>>> import numpy as np
>>> from numpy import linalg as LA
>>> np.set_printoptions(suppress=True, linewidth=120)
>>> rd = lambda a: np.round(a, 2) + 0
>>> rng = np.random.default_rng(9427)
>>> K = rng.normal(size=(23, 3)) + 10 * np.array([3, -1, 1])
>>> rd(K)
array([[ 30.76, -10.22,   8.8 ],
       [ 28.96, -10.97,   9.88],
       [ 30.  , -10.61,  10.94],
       [ 28.7 ,  -9.13,  12.05],
       [ 28.9 ,  -9.1 ,   9.78],
       [ 29.99, -10.16,  10.71],
       [ 31.86,  -8.18,  10.49],
       [ 31.33, -11.07,   9.68],
       [ 29.75, -10.26,   9.6 ],
       [ 30.22,  -9.53,   9.18],
       [ 29.55, -11.99,   9.53],
       [ 29.84,  -9.32,  10.67],
       [ 30.92, -10.2 ,   9.04],
       [ 31.42,  -9.31,   9.11],
       [ 30.26, -10.14,   9.14],
       [ 29.71,  -8.91,   8.72],
       [ 30.38, -11.1 ,   9.45],
       [ 29.15, -11.95,   9.56],
       [ 28.69, -10.79,  11.  ],
       [ 28.74, -11.35,  10.21],
       [ 29.76,  -9.84,  10.93],
       [ 30.09,  -9.43,   9.64],
       [ 30.36,  -9.71,  10.78]])
>>> dist = LA.norm(K[:, None] - K[None], axis=-1)
>>> LA.matrix_rank(dist ** 2)
np.int64(5)
>>> print(np.flatnonzero(dist[20] < dist.mean() / 2))
[ 2  5 11 20 22]
>>> (dist + 1e9 * np.eye(23)).round(6).argmin(axis=1)
array([12, 19,  5, 20, 21, 20, 13, 16, 14, 21, 17, 20,  0, 12,  9,  9,  7, 10, 19,  1,  5,  9,  5])
>>> rd(dist[:5, :5])
array([[0.  , 2.23, 2.3 , 4.  , 2.38],
       [2.23, 0.  , 1.54, 2.86, 1.88],
       [2.3 , 1.54, 0.  , 2.26, 2.2 ],
       [4.  , 2.86, 2.26, 0.  , 2.28],
       [2.38, 1.88, 2.2 , 2.28, 0.  ]])
>>> labels = K[:, 0] > np.median(K[:, 0])
>>> u = K[labels].mean(axis=0) - K[~labels].mean(axis=0)
>>> rd(u)
array([ 1.38,  0.36, -0.56])
>>> rd((((K - K.mean(axis=0)) @ u > 0) == labels).mean())
np.float64(0.91)
>>> ((K - K.mean(axis=0)) @ u > 0).astype(int)
array([1, 0, 0, 0, 0, 0, 1, 1, 0, 1, 0, 0, 1, 1, 1, 1, 1, 0, 0, 0, 0, 1, 1])
>>> np.argsort(-np.abs(u).round(6), kind="stable")
array([0, 2, 1])
>>> X = np.load("out12.npy")
>>> rd(X)
array([[ -0.29,  -1.  ,   1.38],
       [  0.11,  -1.  ,   5.02],
       [ -0.76,  -1.  ,  -2.8 ],
       [ -2.14,  -1.  , -15.3 ],
       [ -0.47,  -1.  ,  -0.19],
       [  0.05,  -1.  ,   4.42],
       [ -2.1 ,  -1.  , -14.9 ],
       [ -2.4 ,  -1.  , -17.59],
       [ -2.8 ,  -1.  , -21.17],
       [ -0.84,  -1.  ,  -3.55],
       [ -1.82,  -1.  , -12.36],
       [ -1.49,  -1.  ,  -9.37],
       [ -1.37,  -1.  ,  -8.37],
       [  0.46,  -1.  ,   8.17]])
>>> rd(X @ LA.pinv(X) @ X)
array([[ -0.29,  -1.  ,   1.38],
       [  0.11,  -1.  ,   5.02],
       [ -0.76,  -1.  ,  -2.8 ],
       [ -2.14,  -1.  , -15.3 ],
       [ -0.47,  -1.  ,  -0.19],
       [  0.05,  -1.  ,   4.42],
       [ -2.1 ,  -1.  , -14.9 ],
       [ -2.4 ,  -1.  , -17.59],
       [ -2.8 ,  -1.  , -21.17],
       [ -0.84,  -1.  ,  -3.55],
       [ -1.82,  -1.  , -12.36],
       [ -1.49,  -1.  ,  -9.37],
       [ -1.37,  -1.  ,  -8.37],
       [  0.46,  -1.  ,   8.17]])
>>> rd(np.trace(LA.pinv(X) @ X))
np.float64(2.0)
>>> np.allclose(X[:-1].T @ LA.lstsq(X[:-1].T, X[-1])[0], X[-1])
True
>>> LA.lstsq(X[:-1].T, X[-1])[2]
np.int32(2)
>>> Uu, sigma, vt = LA.svd(X)
>>> evecs = vt[:(sigma > 1e-8).sum()]
>>> x = X[12] + -1 * X[6] + rng.integers(2) * np.eye(3)[2]
>>> print(rd(x))
[0.73 0.   6.54]
>>> rd(LA.norm(x - evecs.T @ evecs @ x))
np.float64(0.0)
>>> rd(evecs.T @ evecs)
array([[ 0.17,  0.37,  0.09],
       [ 0.37,  0.84, -0.04],
       [ 0.09, -0.04,  0.99]])
>>> A2 = np.array([[3, 1, 0, 1], [1, 3, 1, 0], [1, 3, 3, 3], [3, 2, 0, 2]])
>>> W2 = np.array([[2]])
>>> E = np.block([[A2, np.array([[-1], [2], [1], [1]])], [np.zeros((1, 4)), W2]])
>>> E
array([[ 3.,  1.,  0.,  1., -1.],
       [ 1.,  3.,  1.,  0.,  2.],
       [ 1.,  3.,  3.,  3.,  1.],
       [ 3.,  2.,  0.,  2.,  1.],
       [ 0.,  0.,  0.,  0.,  2.]])
>>> rd(np.sort(np.abs(LA.eigvals(E))))
array([1.29, 1.29, 2.  , 2.73, 5.96])
>>> print(rd(np.abs(LA.eigvals(E)).max()))
5.96
>>> (E + E.T) / 2
array([[ 3. ,  1. ,  0.5,  2. , -0.5],
       [ 1. ,  3. ,  2. ,  1. ,  1. ],
       [ 0.5,  2. ,  3. ,  1.5,  0.5],
       [ 2. ,  1. ,  1.5,  2. ,  0.5],
       [-0.5,  1. ,  0.5,  0.5,  2. ]])
>>> E.inv()
Traceback (most recent call last):
  File "<python-input-37>", line 1, in <module>
    E.inv()
    ^^^^^
AttributeError: 'numpy.ndarray' object has no attribute 'inv'
>>> E @ E
array([[13.,  8.,  1.,  5., -2.],
       [ 7., 13.,  6.,  4., 10.],
       [18., 25., 12., 16., 13.],
       [17., 13.,  2.,  7.,  5.],
       [ 0.,  0.,  0.,  0.,  4.]])
>>> np.allclose(E, E.T)
False
>>> A2 = np.array([[4, -5], [2, -5], [-5, 4], [1, 1], [-1, 1]])
>>> np.einsum("ij->j", E)
array([8., 9., 4., 6., 5.])
>>> print(LA.matrix_rank(np.vstack([E, A2.T])))
5
>>> E @ A2
array([[ 16., -20.],
       [  3., -14.],
       [ -3.,  -4.],
       [ 17., -22.],
       [ -2.,   2.]])
>>> print(np.vstack([E, A2.T]).shape)
(7, 5)
>>> np.einsum("ik,kj->ji", E, A2)
array([[ 16.,   3.,  -3.,  17.,  -2.],
       [-20., -14.,  -4., -22.,   2.]])
>>> rd(LA.det(E.T))
np.float64(54.0)
>>> rd(LA.det(E[::-1]))
np.float64(54.0)
>>> rd(LA.eigvals(E).sum().real)
np.float64(13.0)
>>> print(np.einsum("ii->", E))
13.0
>>> np.kron(np.eye(2, dtype=int), E)
array([[ 3.,  1.,  0.,  1., -1.,  0.,  0.,  0.,  0., -0.],
       [ 1.,  3.,  1.,  0.,  2.,  0.,  0.,  0.,  0.,  0.],
       [ 1.,  3.,  3.,  3.,  1.,  0.,  0.,  0.,  0.,  0.],
       [ 3.,  2.,  0.,  2.,  1.,  0.,  0.,  0.,  0.,  0.],
       [ 0.,  0.,  0.,  0.,  2.,  0.,  0.,  0.,  0.,  0.],
       [ 0.,  0.,  0.,  0., -0.,  3.,  1.,  0.,  1., -1.],
       [ 0.,  0.,  0.,  0.,  0.,  1.,  3.,  1.,  0.,  2.],
       [ 0.,  0.,  0.,  0.,  0.,  1.,  3.,  3.,  3.,  1.],
       [ 0.,  0.,  0.,  0.,  0.,  3.,  2.,  0.,  2.,  1.],
       [ 0.,  0.,  0.,  0.,  0.,  0.,  0.,  0.,  0.,  2.]])
>>> u, v = E[1], E[0]
>>> print(u @ v)
4.0
>>> p = (u @ v) / (u @ u) * u
>>> rd(v - p)
array([ 2.73,  0.2 , -0.27,  1.  , -1.53])
>>> Q, evecs = LA.qr(E[:, :1])[0], LA.qr(E[:, 1:])[0]
>>> sigma = LA.svd(Q.T @ evecs, compute_uv=False)
>>> rd(np.degrees(np.arccos(sigma.clip(0, 1))))
array([14.43])
>>> rd(LA.norm(Q @ Q.T - evecs @ evecs.T, 2))
np.float64(1.0)
>>> (sigma > 0.9).sum()
np.int64(1)
>>> A2 = np.array([[2, 1], [0, 0], [0, 0], [3, 2]])
>>> W2 = np.array([[1, 1, -2, -2], [3, -1, 3, -1]])
>>> W0 = A2 @ W2
>>> W0
array([[ 5,  1, -1, -5],
       [ 0,  0,  0,  0],
       [ 0,  0,  0,  0],
       [ 9,  1,  0, -8]])
>>> def softmax(z):
...     e = np.exp(z - z.max(axis=-1, keepdims=True))
...     return e / e.sum(axis=-1, keepdims=True)
... 
>>> rd(softmax(10 * W0[3]))
array([1., 0., 0., 0.])
>>> S = W0 @ W0.T / np.sqrt(4)
>>> rd(softmax(S))
array([[0.  , 0.  , 0.  , 1.  ],
       [0.25, 0.25, 0.25, 0.25],
       [0.25, 0.25, 0.25, 0.25],
       [0.  , 0.  , 0.  , 1.  ]])
>>> rd(softmax(S)[3] @ W0)
array([ 9.,  1.,  0., -8.])
>>> print(rd(softmax(S + np.triu(np.full(S.shape, -np.inf), 1))))
[[1.   0.   0.   0.  ]
 [0.5  0.5  0.   0.  ]
 [0.33 0.33 0.33 0.  ]
 [0.   0.   0.   1.  ]]
>>> softmax(S).round(6).argmax(axis=1)
array([3, 0, 0, 3])
>>> labels = rng.permutation(4)
>>> labels
array([1, 2, 3, 0])
>>> A2 = W0[labels][:, labels]
>>> np.trace(A2)
np.int64(-3)
>>> np.diag(A2)
array([ 0,  0, -8,  5])
>>> rd(LA.det(A2)), rd(LA.det(W0[labels]))
(np.float64(0.0), np.float64(0.0))
>>> np.allclose(A2, W0)
False
>>> Uu, sigma, vt = LA.svd(W0)
>>> np.argmax(sigma[:-1] / (sigma[1:] + 1e-6)) + 1
np.int64(2)
>>> A2 = Uu[:, :2] @ np.diag(sigma[:2]) @ vt[:2]
>>> LA.matrix_rank(A2)
np.int64(2)
>>> rd(A2)
array([[ 5.,  1., -1., -5.],
       [ 0.,  0.,  0.,  0.],
       [ 0.,  0.,  0.,  0.],
       [ 9.,  1.,  0., -8.]])
>>> Uu, sigma, vt = LA.svd(W0)
>>> evecs = vt[:(sigma > 1e-8).sum()]
>>> x = W0[1] + 5 * W0[2] + rng.integers(2) * np.eye(4)[1]
>>> x
array([0., 1., 0., 0.])
>>> np.allclose(evecs.T @ evecs @ x, x)
False
>>> np.abs(np.diag(LA.qr(W0)[1])) > 1e-9
array([ True,  True, False, False])
>>> J = np.array([[1.0, 0.9, 0.81, 0.73],
...     [0.9, 1.0, 0.9, 0.81],
...     [0.81, 0.9, 1.0, 0.9],
...     [0.73, 0.81, 0.9, 1.0]])
>>> labels = rng.permutation(4)
>>> A2 = J[:, labels] * rng.choice([-1, 1], 4)
>>> A2
array([[-1.  , -0.81, -0.9 ,  0.73],
       [-0.9 , -0.9 , -1.  ,  0.81],
       [-0.81, -1.  , -0.9 ,  0.9 ],
       [-0.73, -0.9 , -0.81,  1.  ]])
>>> Uu, _, vt = LA.svd(J.T @ A2)
>>> labels
array([0, 2, 1, 3])
>>> w, evecs = LA.eigvalsh(J)
Traceback (most recent call last):
  File "<python-input-95>", line 1, in <module>
    w, evecs = LA.eigvalsh(J)
    ^^^^^^^^
ValueError: too many values to unpack (expected 2)
>>> w, evecs = LA.eigh(J)
>>> np.abs(evecs[:, -1]).round(6).argmax()
np.int64(1)
>>> rd(evecs @ np.diag(w) @ evecs.T)
array([[1.  , 0.9 , 0.81, 0.73],
       [0.9 , 1.  , 0.9 , 0.81],
       [0.81, 0.9 , 1.  , 0.9 ],
       [0.73, 0.81, 0.9 , 1.  ]])
>>> print(rd(LA.svd(J, compute_uv=False)))
[3.53 0.31 0.1  0.06]
>>> (w > 1e-8).sum(), (w < -1e-8).sum()
(np.int64(4), np.int64(0))
>>> rd(LA.eigvalsh(J @ J))
array([ 0.  ,  0.01,  0.1 , 12.44])
>>> rd(w)
array([0.06, 0.1 , 0.31, 3.53])
>>> print(np.unique(w.round(6) + 0, return_counts=True)[1])
[1 1 1 1]
>>> rd(evecs.T @ evecs)
array([[1., 0., 0., 0.],
       [0., 1., 0., 0.],
       [0., 0., 1., 0.],
       [0., 0., 0., 1.]])
